$ python3 -q
>>> import numpy as np
>>> np.set_printoptions(precision=1, suppress=True, linewidth=100, sign=" ")
>>> u = np.array([-2, -1, -1, 2, -1, 1, -1])
>>> g = np.array([3, 1, 3, 2, 3])
>>> M = u[:, None] + g[None, :]
>>> M
array([[ 1, -1,  1,  0,  1],
       [ 2,  0,  2,  1,  2],
       [ 2,  0,  2,  1,  2],
       [ 5,  3,  5,  4,  5],
       [ 2,  0,  2,  1,  2],
       [ 4,  2,  4,  3,  4],
       [ 2,  0,  2,  1,  2]])
>>> left, sigma, vt = np.linalg.svd(M)
>>> sigma.round(1) + 0
array([ 14.5,   2.5,   0. ,   0. ,   0. ])
>>> other = left[:, :2] @ np.diag(sigma[:2]) @ vt[:2]
>>> round(float(np.linalg.norm(M - other, 2)), 1), round(sigma[2], 1)
(0.0, np.float64(0.0))
>>> round(np.linalg.norm(M - other) / np.linalg.norm(M), 1)
np.float64(0.0)
>>> data = np.load("arr.npy")
>>> data
array([[ 0.,  3., -1., -5.],
       [ 2.,  1., -3., -1.],
       [ 0.,  0.,  1.,  2.],
       [ 0.,  0.,  1.,  1.]])
>>> left, sigma, vt = np.linalg.svd(data, full_matrices=False)
>>> np.round(sigma / sigma[0], 1) + 0
array([ 1. ,  0.5,  0.2,  0. ])
>>> np.abs(left[:, 0]).round(6).argmax()
np.int64(0)
>>> np.abs(vt[0])
array([ 0.1,  0.4,  0.4,  0.8])
>>> sigma
array([ 6.7,  3.2,  1.3,  0.2])
>>> round(np.sqrt((sigma ** 2).sum()), 1), round(np.linalg.norm(data), 1)
(np.float64(7.5), np.float64(7.5))
>>> np.cumsum(sigma ** 2) / np.sum(sigma ** 2)
array([ 0.8,  1. ,  1. ,  1. ])
>>> round(float(np.linalg.det(data)), 1)
6.0
>>> np.allclose(data, data.T)
False
>>> round(np.abs(np.linalg.eigvals(data)).max(), 1)
np.float64(3.0)
>>> (data + data.T) / 2
array([[ 0. ,  2.5, -0.5, -2.5],
       [ 2.5,  1. , -1.5, -0.5],
       [-0.5, -1.5,  1. ,  1.5],
       [-2.5, -0.5,  1.5,  1. ]])
>>> def softmax(z):
...     e = np.exp(z - z.max(axis=-1, keepdims=True))
...     return e / e.sum(axis=-1, keepdims=True)
... 
>>> np.round(softmax(10 * data[1]), 1) + 0
array([ 1.,  0.,  0.,  0.])
>>> np.round(softmax(data[1] + -3), 1) + 0
array([ 0.7,  0.3,  0. ,  0. ])
>>> np.round(softmax(data[1]), 1) + 0
array([ 0.7,  0.3,  0. ,  0. ])
>>> scores = data @ data.T / np.sqrt(4)
>>> softmax(scores).round(6).argmax(axis=1)
array([ 0,  1,  2,  2])
>>> softmax(scores)[1] @ data
array([ 1.8,  1.2, -2.8, -1.5])
>>> F = np.load("a.npy")
>>> F
array([[  6.9,  -0.1,  -2.8,  -1. ],
       [-14.1,   1. ,   2.1,  -4.3],
       [-11.9,   0.5,   1. ,  -6.1],
       [  6.5,  -0.9,  -6.9,  -9. ],
       [  1. ,   0.6,   7.6,  16.4],
       [  7.6,  -0.8,  -4.8,  -3.6],
       [  4.7,  -0.4,  -7.9, -13.9],
       [ 12.9,  -0.5,  -1.9,   4.4],
       [ -6.1,   0.4,   6.1,   8.3],
       [  5.1,   0. ,   5.4,  14.2],
       [  2.6,   0.6,   7.4,  17. ],
       [ -6.5,   0.8,   6.2,   9.5],
       [  7.3,  -0.5,  -2.5,  -1.5],
       [ -2.1,   0.3,   7.1,  13.7],
       [  9.8,  -0.2,  -1.2,   4.4],
       [  2.4,  -0.1,   0. ,   1.9],
       [ -6.9,  -0.3,  -1.7,  -9. ],
       [  1.3,   0.6,   7.5,  17.4],
       [  3.1,  -0.5,  -5.2,  -8.4],
       [  1.6,  -0.4,  -4.2,  -7.6],
       [ -8.8,   0.2,  -1. ,  -7.2],
       [-13. ,   0.8,   0.7,  -7.6],
       [-10.9,   0.5,   3. ,  -1. ],
       [  0.5,   0. ,   0.1,   1.5],
       [  0.9,  -1. ,  -8.6, -17.1],
       [  5.7,  -1.2,  -4. ,  -4.2],
       [ 13.3,  -1.1,  -4.5,   0. ],
       [ -0.8,   0. ,   0.7,   0.8],
       [ -4.9,   0.7,   4.2,   5.7],
       [ 10.5,  -0.6,  -4.7,  -3.5],
       [ -1.4,   0.2,  -4.3, -10.9],
       [  6.7,  -0.8,  -5.5,  -6. ],
       [ 15.3,  -0.4,  -1.9,   5.7]])
>>> G = np.cov(F, rowvar=False)
>>> np.corrcoef(F.T)
array([[ 1. , -0.7, -0.4,  0.1],
       [-0.7,  1. ,  0.8,  0.5],
       [-0.4,  0.8,  1. ,  0.9],
       [ 0.1,  0.5,  0.9,  1. ]])
>>> np.argwhere(np.triu(np.abs(np.corrcoef(F.T)) > 0.8, 1))
array([[ 1,  2],
       [ 2,  3]])
>>> np.argsort(-F.std(axis=0).round(6), kind="stable")
array([ 3,  0,  2,  1])
>>> np.median(F, axis=0)
array([ 1.6, -0.1, -1.2, -1. ])
